>>> import numpy as np
>>> import numpy.linalg as la
>>> np.set_printoptions(precision=1, suppress=True, linewidth=200)
>>> def rnd(a):
...     return np.round(a, 1) + 0
... 
>>> arr = np.loadtxt("w.csv", delimiter=",")
>>> print(arr)
[[  1.7   0.5  -4.1   1.9  -6.1]
 [ -0.6  -0.6  -3.1   0.3  -8.6]
 [  0.2   2.1   0.7   2.4   4.8]
 [ -0.9  -0.5  -1.   -2.6   4.6]
 [  1.4   6.5  -1.    1.4   1.3]
 [  0.4  -1.   -0.5   0.4  -5. ]
 [  0.4   2.6  -4.3   1.3  -4.2]
 [  1.8  -2.6  -1.8  -0.3   1.7]
 [ -1.3  -1.3   1.8  -1.4   7.9]
 [  0.   -1.5  -1.2  -0.3   6.7]
 [  3.1  -1.1   2.3   1.3   6.3]
 [  0.5   1.   -2.7  -2.   12.3]
 [ -1.8   1.2  -0.2  -3.    1.9]
 [ -2.4   2.7  -0.4   0.5  -6.1]
 [ -1.9   1.5  -1.8   1.6   1.6]
 [ -1.7   2.5  -3.9  -1.1  -6.1]
 [  2.2  -1.9  -0.1   2.5 -12.2]
 [ -0.3  -2.4   1.4  -1.   -7.7]
 [  0.8   0.3   1.3  -3.1  -2.1]
 [  1.   -6.   -8.   -1.2  -2.1]
 [ -0.2   0.3   2.7  -1.8   2.6]
 [ -0.9  -2.3  -1.   -0.6   8.7]
 [  0.2  -1.1  -2.9   2.   -2.9]
 [ -2.1  -5.7   4.    0.7  -4. ]]
>>> cen = (arr - arr.mean(axis=0)) / arr.std(axis=0)
>>> print(rnd(cen.std(axis=0)))
[1. 1. 1. 1. 1.]
>>> coef = la.lstsq(np.delete(cen, 1, axis=1), cen[:, 1])[0]
>>> print(rnd(coef))
[-0.1 -0.1  0.2  0.1]
>>> data = np.cumsum(np.array([[-9, -7, 2],
...     [-1, -2, 8],
...     [3, -1, 6],
...     [2, 9, -9],
...     [-1, -3, 4],
...     [-6, -6, 3],
...     [-9, -5, 2],
...     [0, -5, -1],
...     [-5, 0, -5],
...     [-6, -6, 1],
...     [-8, -7, -9],
...     [4, -6, 0],
...     [3, 5, 3],
...     [3, -4, -6],
...     [-4, 8, 6],
...     [-7, 3, 5],
...     [4, 2, 6],
...     [8, 4, -4],
...     [5, -9, -9],
...     [2, -2, -5],
...     [2, 7, 2],
...     [-6, -9, 6],
...     [6, -5, 2],
...     [0, 9, 4],
...     [-2, -7, -4],
...     [-8, 9, -8],
...     [-3, 2, 8]]), axis=0)
>>> print(data)
[[ -9  -7   2]
 [-10  -9  10]
 [ -7 -10  16]
 [ -5  -1   7]
 [ -6  -4  11]
 [-12 -10  14]
 [-21 -15  16]
 [-21 -20  15]
 [-26 -20  10]
 [-32 -26  11]
 [-40 -33   2]
 [-36 -39   2]
 [-33 -34   5]
 [-30 -38  -1]
 [-34 -30   5]
 [-41 -27  10]
 [-37 -25  16]
 [-29 -21  12]
 [-24 -30   3]
 [-22 -32  -2]
 [-20 -25   0]
 [-26 -34   6]
 [-20 -39   8]
 [-20 -30  12]
 [-22 -37   8]
 [-30 -28   0]
 [-33 -26   8]]
>>> vec = np.array([-1, 1, 2])
>>> target = data @ vec
>>> print(rnd(la.pinv(data) @ data))
[[1. 0. 0.]
 [0. 1. 0.]
 [0. 0. 1.]]
>>> print(target)
[  6  21  29  18  24  30  38  31  26  28  11   1   9 -10  14  34  44  32   0 -14  -5   4  -3  14   1   2  23]
>>> rng = np.random.default_rng(23)
>>> target = target + 0.3 * rng.normal(size=27)
>>> print(rnd(target))
[  6.2  21.1  29.   17.3  24.1  29.4  38.3  31.2  26.2  28.2  11.1   0.8   8.9  -9.5  13.8  33.9  43.8  31.8  -0.1 -13.9  -5.1   3.9  -3.2  14.    0.6   2.   23.4]
>>> coef, *_ = la.lstsq(data, target)
>>> print(rnd(la.norm(target - data @ coef)))
1.3
>>> print(coef.round())
[-1.  1.  2.]
>>> A = np.cumsum(np.array([[1, 1, 1, 2, 0],
...     [1, 1, 2, 1, 2],
...     [2, 2, 0, 2, 2],
...     [0, 0, 0, 1, 2],
...     [1, 1, 0, 1, 0],
...     [2, 0, 2, 2, 0],
...     [1, 2, 0, 1, 0],
...     [0, 2, 2, 0, 1],
...     [1, 2, 2, 0, 0],
...     [2, 2, 2, 0, 0],
...     [0, 0, 0, 2, 1],
...     [0, 1, 1, 0, 2],
...     [1, 2, 0, 1, 1]]), axis=0)
>>> print(A)
[[ 1  1  1  2  0]
 [ 2  2  3  3  2]
 [ 4  4  3  5  4]
 [ 4  4  3  6  6]
 [ 5  5  3  7  6]
 [ 7  5  5  9  6]
 [ 8  7  5 10  6]
 [ 8  9  7 10  7]
 [ 9 11  9 10  7]
 [11 13 11 10  7]
 [11 13 11 12  8]
 [11 14 12 12 10]
 [12 16 12 13 11]]
>>> cov = np.cov(A, rowvar=False)
>>> print(rnd(cov))
[[13.5 17.7 14.  12.5  9.8]
 [17.7 24.7 19.5 16.  13.1]
 [14.  19.5 15.9 12.4 10. ]
 [12.5 16.  12.4 12.3  9.7]
 [ 9.8 13.1 10.   9.7  8.6]]
>>> print(np.argsort(-A.std(axis=0).round(6), kind="stable"))
[1 2 0 3 4]
>>> print(np.argwhere(np.triu(np.abs(np.corrcoef(A.T)) > 0.8, 1)))
[[0 1]
 [0 2]
 [0 3]
 [0 4]
 [1 2]
 [1 3]
 [1 4]
 [2 3]
 [2 4]
 [3 4]]
>>> print(np.median(A, axis=0))
[ 8.  7.  5. 10.  6.]
>>> print(rnd(la.eigvalsh(cov)[::-1]))
[71.4  2.5  0.8  0.2  0.1]
>>> Q, evecs = la.qr(A[:, :4])[0], la.qr(A[:, 4:])[0]
>>> s = la.svd(Q.T @ evecs, compute_uv=False)
>>> print(rnd(la.norm(Q @ Q.T - evecs @ evecs.T, 2)))
1.0
>>> K = np.load("m.npy")
>>> print(K)
[[0 1]
 [1 0]]
>>> Uu, s, VT = la.svd(K, full_matrices=False)
>>> print(s / s[0])
[1. 1.]
>>> print(np.allclose(Uu * s @ VT, K))
True
>>> print(Uu.T @ K @ VT.T)
[[1. 0.]
 [0. 1.]]
>>> print(s)
[1. 1.]
